% python3 -q
>>> import numpy as np
>>> np.set_printoptions(precision=3, suppress=True, linewidth=160)
>>> K = np.maximum(np.array([[0, 1],
...     [1, 0],
...     [2, 2],
...     [1, 2],
...     [1, 2],
...     [2, 0],
...     [0, 0],
...     [0, 1],
...     [0, 1],
...     [0, 1],
...     [1, 2],
...     [2, 1],
...     [1, 2],
...     [2, 0],
...     [1, 1],
...     [1, 0],
...     [1, 1],
...     [2, 2],
...     [1, 2],
...     [0, 1],
...     [1, 0],
...     [0, 0],
...     [2, 0],
...     [0, 0]]) @ np.array([[1, 2, 2], [0, 2, 2]]) + np.array([1, 3, 1]), 0)
>>> print(K)
[[ 1  5  3]
 [ 2  5  3]
 [ 3 11  9]
 [ 2  9  7]
 [ 2  9  7]
 [ 3  7  5]
 [ 1  3  1]
 [ 1  5  3]
 [ 1  5  3]
 [ 1  5  3]
 [ 2  9  7]
 [ 3  9  7]
 [ 2  9  7]
 [ 3  7  5]
 [ 2  7  5]
 [ 2  5  3]
 [ 2  7  5]
 [ 3 11  9]
 [ 2  9  7]
 [ 1  5  3]
 [ 2  5  3]
 [ 1  3  1]
 [ 3  7  5]
 [ 1  3  1]]
>>> # rows 3 and 4 are equal
>>> proj = K @ np.linalg.solve(K.T @ K, K.T)
>>> print(np.allclose(proj @ proj, proj))
True
>>> print(np.diag(proj))
[0.105 0.097 0.183 0.116 0.116 0.199 0.143 0.105 0.105 0.105 0.116 0.127 0.116 0.199 0.043 0.097 0.043 0.183 0.116 0.105 0.097 0.143 0.199 0.143]
>>> print(round(np.trace(proj), 3))
3.0
>>> print(np.linalg.matrix_rank(np.eye(24) - proj))
21
>>> Xc = K - K.mean(axis=0)
>>> V = np.linalg.svd(Xc)[2][:1]
>>> other = Xc - Xc @ V.T @ V
>>> print(np.cov(Xc @ V.T, rowvar=False))
11.922084263053048
>>> print(np.linalg.norm(other, axis=1).round(6).argmax())
5
>>> other = np.array([[-1, 0, -1, 9], [-6, 5, 4, 2], [4, 3, -9, -3]])
>>> data = other.T @ other
>>> print(data)
[[ 53 -18 -59 -33]
 [-18  34  -7   1]
 [-59  -7  98  26]
 [-33   1  26  94]]
>>> Uu, sv, Vt = np.linalg.svd(data)
>>> print(np.argmax(sv[:-1] / (sv[1:] + 1e-6)) + 1)
3
>>> print(sv.round(3) + 0)
[162.719  72.404  43.877   0.   ]
>>> other = Uu[:, :3] @ np.diag(sv[:3]) @ Vt[:3]
>>> print(np.linalg.matrix_rank(data, rtol=0.05))
3
>>> print(round(np.linalg.norm(data - other) / np.linalg.norm(data), 3))
0.0
>>> print(np.round(np.linalg.norm(data - other, 2), 3), np.round(sv[3], 3))
0.0 0.0
>>> print(other)
[[ 53. -18. -59. -33.]
 [-18.  34.  -7.   1.]
 [-59.  -7.  98.  26.]
 [-33.   1.  26.  94.]]
>>> print(round(float(np.abs(data - other).max()), 3))
0.0
>>> rng = np.random.default_rng(131)
>>> idx = rng.permutation(4)
>>> print(idx)
[2 3 0 1]
>>> other = data[idx][:, idx]
>>> print(np.allclose(other, data))
False
>>> print(other)
[[ 98  26 -59  -7]
 [ 26  94 -33   1]
 [-59 -33  53 -18]
 [ -7   1 -18  34]]
>>> print(np.round(np.linalg.det(other), 3), round(np.linalg.det(data[idx]), 3))
-0.0 0.0
>>> print(np.round(np.sort(np.abs(np.linalg.eigvals(other))), 3) + 0)
[  0.     43.877  72.404 162.719]
>>> mat = np.loadtxt("run9.csv", delimiter=",")
>>> print(mat)
[[ 5.751  1.2    1.5  ]
 [-0.137  0.    -0.8  ]
 [ 2.419  0.5    0.4  ]
 [-4.046 -0.8    0.1  ]
 [-6.183 -1.3   -1.2  ]
 [ 5.547  1.2    2.1  ]
 [ 0.596  0.1   -0.8  ]
 [-8.773 -1.7    0.4  ]
 [ 5.519  1.    -0.6  ]
 [-5.862 -1.1    0.3  ]
 [-0.096  0.     0.3  ]
 [ 4.508  0.8    1.1  ]
 [ 0.105  0.     0.7  ]
 [ 1.196  0.2    0.6  ]]
>>> # column 0 is much longer than the rest
>>> other = np.array([[1, 3, 1], [1, 2, -3], [-1, 1, -3], [0, -1, -2]])
>>> print(np.einsum("ij,ij->i", data, data))
[ 7703  1530 13810 10602]
>>> other @ data
Traceback (most recent call last):
  File "<python-input-40>", line 1, in <module>
    other @ data
    ~~~~~~^~~~~~
ValueError: matmul: Input operand 1 has a mismatch in its core dimension 0, with gufunc signature (n?,k),(k,m?)->(n?,m?) (size 4 is different from 3)
>>> print(np.linalg.matrix_rank(np.vstack([data, other.T])))
4
>>> print(other.T @ data.T)
[[  94   23 -164  -58]
 [  97    6 -119 -165]
 [ 350 -101 -384 -302]]
>>> print(np.linalg.matrix_rank(data @ other))
3
>>> idx = rng.permutation(3)
>>> other = mat[:, idx] * rng.choice([-1, 1], 3)
>>> print(other)
[[ 5.751  1.2   -1.5  ]
 [-0.137  0.     0.8  ]
 [ 2.419  0.5   -0.4  ]
 [-4.046 -0.8   -0.1  ]
 [-6.183 -1.3    1.2  ]
 [ 5.547  1.2   -2.1  ]
 [ 0.596  0.1    0.8  ]
 [-8.773 -1.7   -0.4  ]
 [ 5.519  1.     0.6  ]
 [-5.862 -1.1   -0.3  ]
 [-0.096  0.    -0.3  ]
 [ 4.508  0.8   -1.1  ]
 [ 0.105  0.    -0.7  ]
 [ 1.196  0.2   -0.6  ]]
>>> Uu, _, Vt = np.linalg.svd(mat.T @ other)
>>> print(np.round(np.linalg.lstsq(mat, other)[0], 3) + 0)
[[ 1.  0.  0.]
 [ 0.  1.  0.]
 [ 0.  0. -1.]]
>>> print(np.round(Uu @ Vt, 3) + 0)
[[ 1.  0.  0.]
 [ 0.  1.  0.]
 [ 0.  0. -1.]]
>>> Xc = (mat - mat.mean(axis=0)) / mat.std(axis=0)
>>> print(np.argwhere(np.abs(Xc) > 2))
[[5 2]]
>>> coef = np.linalg.lstsq(np.delete(Xc, 0, axis=1), Xc[:, 0])[0]
>>> print(np.abs(coef).argmax())
0
>>> print(coef)
[ 1.017 -0.041]
>>> other = np.c_[mat[:, :1] @ np.array([[0]]), np.array([0, 3, 0, 2, 3, 1, 2, 1, 0, 1, 1, 3, 0, 3])]
>>> print(other)
[[0. 0.]
 [0. 3.]
 [0. 0.]
 [0. 2.]
 [0. 3.]
 [0. 1.]
 [0. 2.]
 [0. 1.]
 [0. 0.]
 [0. 1.]
 [0. 1.]
 [0. 3.]
 [0. 0.]
 [0. 3.]]
>>> print(np.linalg.matrix_rank(other))
1
>>> vec = np.array([1, 5, 0])
>>> y = mat @ vec
>>> coef, lr = np.zeros(3), 1 / np.linalg.norm(mat, 2) ** 2
>>> for i in range(4):
...     coef -= lr * mat.T @ (mat @ coef - y)
...     if i % 1 == 0: print(i, round(np.linalg.norm(mat @ coef - y), 3))
... 
0 0.823
1 0.823
2 0.823
3 0.823
>>> print(round(float(np.linalg.cond(mat)), 3))
99.464
>>> feats = np.array([[1.4, 1.8, -1.0],
...     [-0.1, 0.0, 2.3],
...     [-0.1, -1.8, 0.5],
...     [0.2, -0.2, -0.2],
...     [-0.8, -1.7, 0.5],
...     [-1.1, -0.6, -1.9],
...     [0.8, -1.3, -0.6],
...     [0.2, -1.8, -0.5],
...     [1.6, -0.6, -0.4],
...     [-0.4, 0.9, -1.3],
...     [-0.3, -0.4, -0.2],
...     [0.1, 2.0, 1.9],
...     [-0.9, 0.4, -0.5],
...     [-1.3, -0.9, -2.0],
...     [-0.6, 0.6, 0.7],
...     [-0.1, -0.6, 0.4],
...     [2.7, 2.0, -0.6],
...     [-0.1, 0.8, 0.9],
...     [0.4, 0.0, 0.5],
...     [1.3, -1.3, -2.0]])
>>> feats[0] *= 5
>>> print(feats)
[[ 7.   9.  -5. ]
 [-0.1  0.   2.3]
 [-0.1 -1.8  0.5]
 [ 0.2 -0.2 -0.2]
 [-0.8 -1.7  0.5]
 [-1.1 -0.6 -1.9]
 [ 0.8 -1.3 -0.6]
 [ 0.2 -1.8 -0.5]
 [ 1.6 -0.6 -0.4]
 [-0.4  0.9 -1.3]
 [-0.3 -0.4 -0.2]
 [ 0.1  2.   1.9]
 [-0.9  0.4 -0.5]
 [-1.3 -0.9 -2. ]
 [-0.6  0.6  0.7]
 [-0.1 -0.6  0.4]
 [ 2.7  2.  -0.6]
 [-0.1  0.8  0.9]
 [ 0.4  0.   0.5]
 [ 1.3 -1.3 -2. ]]
>>> # row 0 dominates
>>> t3 = np.stack([feats, -1 * feats, feats[::-1]])
>>> print(t3.shape)
(3, 20, 3)
>>> print(np.linalg.matrix_rank(t3.reshape(3, -1)))
2
>>> print(t3.sum(axis=0))
[[ 1.3 -1.3 -2. ]
 [ 0.4  0.   0.5]
 [-0.1  0.8  0.9]
 [ 2.7  2.  -0.6]
 [-0.1 -0.6  0.4]
 [-0.6  0.6  0.7]
 [-1.3 -0.9 -2. ]
 [-0.9  0.4 -0.5]
 [ 0.1  2.   1.9]
 [-0.3 -0.4 -0.2]
 [-0.4  0.9 -1.3]
 [ 1.6 -0.6 -0.4]
 [ 0.2 -1.8 -0.5]
 [ 0.8 -1.3 -0.6]
 [-1.1 -0.6 -1.9]
 [-0.8 -1.7  0.5]
 [ 0.2 -0.2 -0.2]
 [-0.1 -1.8  0.5]
 [-0.1  0.   2.3]
 [ 7.   9.  -5. ]]
>>> print((t3 @ feats.T).shape)
(3, 20, 20)
